$ ipython --no-banner

In [1]: import numpy as np

In [2]: np.set_printoptions(precision=2, suppress=True, linewidth=100)

In [3]: data = np.loadtxt("data.csv", delimiter=",")

In [4]: print(data)
[[ 2.  8. -8.]
 [ 9.  3. -3.]
 [ 1.  1. -1.]
 [ 4.  6. -6.]]

In [5]: # rank 2

In [6]: x = np.array([-4, 5, -3])

In [7]: h1 = np.maximum(data @ x, 0)

In [8]: print(data * (h1 > 1e-9)[:, None])
[[ 2.  8. -8.]
 [ 0.  0. -0.]
 [ 1.  1. -1.]
 [ 4.  6. -6.]]

In [9]: print(np.tanh(data @ x))
[ 1. -1.  1.  1.]

In [10]: print(np.maximum(data @ (3 * x), 0))
[168.   0.  12.  96.]

In [11]: print(np.flatnonzero(h1 > 1e-9))
[0 2 3]

In [12]: th = np.radians(72)

In [13]: r_ = np.eye(3)

In [14]: r_[0, 0] = r_[2, 2] = np.cos(th)

In [15]: r_[0, 2], r_[2, 0] = -np.sin(th), np.sin(th)

In [16]: print(r_)
[[ 0.31  0.   -0.95]
 [ 0.    1.    0.  ]
 [ 0.95  0.    0.31]]

In [17]: A2 = data @ r_.T

In [18]: print(np.round(np.linalg.svd(data, compute_uv=False), 2) + 0, np.round(np.linalg.svd(A2, compute_uv=False), 2) + 0)
[16.55  6.94  0.  ] [16.55  6.94  0.  ]

In [19]: print(A2)
[[ 8.23  8.   -0.57]
 [ 5.63  3.    7.63]
 [ 1.26  1.    0.64]
 [ 6.94  6.    1.95]]

In [20]: print(np.allclose(np.linalg.norm(data, axis=1), np.linalg.norm(A2, axis=1)))
True

In [21]: left, s, vt = np.linalg.svd(data)

In [22]: print(s.round(2) + 0)
[16.55  6.94  0.  ]

In [23]: print(np.argmax(s[:-1] / (s[1:] + 1e-6)) + 1)
2

In [24]: A2 = left[:, :2] @ np.diag(s[:2]) @ vt[:2]

In [25]: print(np.linalg.matrix_rank(A2))
2

In [26]: print(round(float(np.linalg.norm(data - A2, 2)), 2), round(s[2], 2))
0.0 0.0

In [27]: print(np.round(np.abs(data - A2).max(), 2))
0.0

In [28]: rng = np.random.default_rng(4826)

In [29]: A2 = data + rng.integers(-2, 3, (4, 2)) @ rng.integers(-2, 3, (2, 3))

In [30]: print(A2)
[[  2.   8. -10.]
 [ 10.   4.   2.]
 [  0.   0.   0.]
 [  4.   6.  -4.]]

In [31]: print(A2 - data)
[[ 0.  0. -2.]
 [ 1.  1.  5.]
 [-1. -1.  1.]
 [ 0.  0.  2.]]

In [32]: print(np.abs(A2 - data).sum(axis=1))
[2. 7. 3. 2.]

In [33]: W = np.array([[-3, -1], [-3, -2], [2, -3]])

In [34]: beta = np.array([1, 1])

In [35]: H = np.maximum(data @ W + beta, 0)

In [36]: print(np.linalg.matrix_rank(H))
1

In [37]: print((H > 0).mean(axis=0))
[0.   0.75]

In [38]: print((H > 0).astype(int))
[[0 1]
 [0 0]
 [0 1]
 [0 1]]

In [39]: W2 = np.array([[1, 2], [2, 0]])

In [40]: print((H @ W2).round(6).argmax(axis=1))
[0 0 0 0]

In [41]: J = np.array([[1.2, -0.3, -0.1], [0.4, 0.5, -0.2], [0.3, 0.0, 0.0]])

In [42]: left, s, vt = np.linalg.svd(J, full_matrices=False)

In [43]: print(s / s[0])
[1.   0.45 0.03]

In [44]: print(np.abs(left[:, 0]).round(6).argmax())
0

In [45]: print(left.shape, s.shape, vt.shape)
(3, 3) (3,) (3, 3)

In [46]: print(np.cumsum(s ** 2) / np.sum(s ** 2))
[0.83 1.   1.  ]

In [47]: print(np.round(np.sqrt((s ** 2).sum()), 2), round(np.linalg.norm(J), 2))
1.44 1.44

In [48]: print(np.allclose(left * s @ vt, J))
True

In [49]: print((s > 1e-8).sum())
3

In [50]: print(np.round(left.T @ J @ vt.T, 2) + 0)
[[1.32 0.   0.  ]
 [0.   0.59 0.  ]
 [0.   0.   0.04]]

In [51]: print(s)
[1.32 0.59 0.04]

In [52]: O, evecs = np.linalg.qr(J[:, :2])[0], np.linalg.qr(J[:, 2:])[0]

In [53]: s = np.linalg.svd(O.T @ evecs, compute_uv=False)

In [54]: print(round(float(np.linalg.norm(O @ O.T - evecs @ evecs.T, 2)), 2))
1.0

In [55]: print(np.degrees(np.arccos(s.clip(0, 1))))
[11.49]

In [56]: X = np.load("arr.npy")

In [57]: print(X)
[[0 3 2 5]
 [3 6 2 3]
 [2 2 4 0]
 [5 3 0 6]]

In [58]: # symmetric, so the eigenvalues are real

In [59]: th = np.radians(15)

In [60]: r_ = np.eye(4)

In [61]: r_[1, 1] = r_[3, 3] = np.cos(th)

In [62]: r_[1, 3], r_[3, 1] = -np.sin(th), np.sin(th)

In [63]: print(r_)
[[ 1.    0.    0.    0.  ]
 [ 0.    0.97  0.   -0.26]
 [ 0.    0.    1.    0.  ]
 [ 0.    0.26  0.    0.97]]

In [64]: A2 = X @ r_.T

In [65]: print(A2)
[[0.   1.6  2.   5.61]
 [3.   5.02 2.   4.45]
 [2.   1.93 4.   0.52]
 [5.   1.34 0.   6.57]]

In [66]: print(np.linalg.svd(X, compute_uv=False), np.linalg.svd(A2, compute_uv=False))
[12.3   4.76  3.32  2.26] [12.3   4.76  3.32  2.26]

In [67]: left, s, vt = np.linalg.svd(X, full_matrices=False)

In [68]: print(np.allclose(left * s @ vt, X))
True

In [69]: print(s / s[0])
[1.   0.39 0.27 0.18]

In [70]: print(np.abs(left[:, 0]).round(6).argmax())
3

In [71]: print(np.round(left.T @ left, 2) + 0)
[[1. 0. 0. 0.]
 [0. 1. 0. 0.]
 [0. 0. 1. 0.]
 [0. 0. 0. 1.]]

In [72]: print(s)
[12.3   4.76  3.32  2.26]

In [73]: print(np.round(np.sqrt((s ** 2).sum()), 2), round(float(np.linalg.norm(X)), 2))
13.78 13.78

In [74]: print([round(float(np.linalg.det(X[:i, :i])), 2) + 0 for i in range(1, 5)])
[0.0, -9.0, -36.0, -440.0]

In [75]: lab = rng.permutation(4)

In [76]: print(lab)
[0 3 2 1]

In [77]: A2 = X[lab][:, lab]

In [78]: print(np.allclose(A2, X))
False

In [79]: print(np.diag(A2))
[0 6 4 6]

In [80]: F = np.loadtxt("w.csv", delimiter=",")

In [81]: print(F)
[[-0.84  1.65 -2.88]
 [ 3.22 -1.66  4.66]
 [ 4.94  0.9   4.53]
 [ 8.36  3.2   6.12]
 [ 2.17  0.23  2.36]
 [-3.67  1.   -5.04]
 [ 5.43  1.53  4.24]
 [-6.67 -0.25 -5.97]
 [ 1.74  0.76 -0.04]
 [-2.81  1.23 -4.76]
 [-5.55 -2.17 -4.23]
 [-8.17 -2.46 -6.46]]

In [82]: x = np.array([1, 3, 3])

In [83]: target = J @ x

In [84]: beta, lr = np.zeros(3), 1 / np.linalg.norm(J, 2) ** 2

In [85]: for i in range(40):
    ...:     beta -= lr * J.T @ (J @ beta - target)
    ...:     if i % 10 == 0: print(i, round(np.linalg.norm(J @ beta - target), 2))
    ...: 
0 1.01
10 0.19
20 0.16
30 0.16

In [86]: print(round(float(np.linalg.cond(J)), 2))
30.92

In [87]: mat = np.load("m.npy")

In [88]: print(mat)
[[0 3 2 5]
 [0 0 4 5]
 [0 0 0 5]
 [0 0 0 0]]

In [89]: # looks like rank 3

In [90]: print(np.linalg.cond(mat) > 100)
True

In [91]: print([round(float(x), 2) for x in np.linalg.svd(mat, compute_uv=False)[:3]])
[9.56, 2.65, 2.37]

In [92]: P = np.triu(np.array([[1, -2, -2, 0], [-1, 1, 0, -2], [-1, -2, 2, -2], [-2, -1, 2, 2]]), 1) + np.eye(4)

In [93]: A2 = P @ mat @ np.linalg.inv(P)

In [94]: print(np.trace(A2), np.trace(mat))
0.0 0

In [95]: print(np.poly(A2))
[1. 0. 0. 0. 0.]

In [96]: print(P @ mat - mat @ P)
[[  0.   0.  -8. -10.]
 [  0.   0.   0.   8.]
 [  0.   0.   0.   0.]
 [  0.   0.   0.   0.]]

In [97]: print(np.round(mat @ np.linalg.pinv(mat) @ mat, 2) + 0)
[[0. 3. 2. 5.]
 [0. 0. 4. 5.]
 [0. 0. 0. 5.]
 [0. 0. 0. 0.]]

In [98]: print(round(np.trace(np.linalg.pinv(mat) @ mat), 2))
3.0

In [99]: print(np.unique(mat.round(6), axis=0).shape)
(4, 4)

In [100]: print(np.allclose(mat[:-1].T @ np.linalg.lstsq(mat[:-1].T, mat[-1])[0], mat[-1]))
True

In [101]: f = np.array([0, 4])

In [102]: print(np.polyval(f, mat[1]))
[4 4 4 4]

In [103]: print(np.correlate(mat[1], mat[3], "full"))
[0 0 0 0 0 0 0]

In [104]: print(np.array([np.convolve(row, f, "same") for row in mat]))
[[ 0  0 12  8]
 [ 0  0  0 16]
 [ 0  0  0  0]
 [ 0  0  0  0]]

In [105]: left, s, vt = np.linalg.svd(mat)

In [106]: print(s)
[9.56 2.65 2.37 0.  ]

In [107]: print(np.argmax(s[:-1] / (s[1:] + 1e-6)) + 1)
3

In [108]: A2 = left[:, :3] @ np.diag(s[:3]) @ vt[:3]

In [109]: print(np.linalg.matrix_rank(mat, rtol=0.05))
3

In [110]: print(np.round(np.linalg.norm(mat - A2) / np.linalg.norm(mat), 2))
0.0

In [111]: print(np.round(np.linalg.norm(mat - A2, 2), 2), s[3])
0.0 0.0

In [112]: print(np.linalg.matrix_rank(A2))
3

In [113]: A = np.load("dump.npy")

In [114]: print(A)
[[ -0.12  -0.09  -0.78]
 [  0.01   7.85  -1.35]
 [ -0.25  -4.9   -2.26]
 [ -0.3  -10.26   0.86]
 [  0.14   3.66   1.39]
 [  0.37   7.43   1.69]
 [ -0.02   0.55  -1.4 ]
 [ -0.03   3.96  -0.49]
 [  0.17   4.31  -0.8 ]
 [ -0.15   1.24   0.13]
 [  0.08  -1.59   0.93]
 [  0.02   7.45   0.18]
 [ -0.23  -8.33   2.12]
 [ -0.11  10.47   0.38]
 [  0.08   3.37   0.93]
 [ -0.4   -1.55  -0.7 ]
 [ -0.37   0.46  -0.59]
 [  0.09   0.54   1.47]
 [ -0.13  11.82  -0.14]
 [  0.49  -3.44  -1.07]
 [ -0.11  -8.07  -0.75]
 [ -0.08   1.73  -0.39]
 [  0.15   3.57   0.86]
 [ -0.19  -5.98   0.31]
 [ -0.09  -0.53   0.98]
 [  0.02   7.2    0.2 ]]

In [115]: print(np.linalg.matrix_rank(data, rtol=0.1))
2

In [116]: print(np.round(np.linalg.norm(data, 2) / np.linalg.norm(data), 2))
0.92

In [117]: print([round(float(x), 2) for x in np.linalg.svd(data, compute_uv=False)[:3]])
[16.55, 6.94, 0.0]

In [118]: print(np.linalg.cond(data) > 100)
True
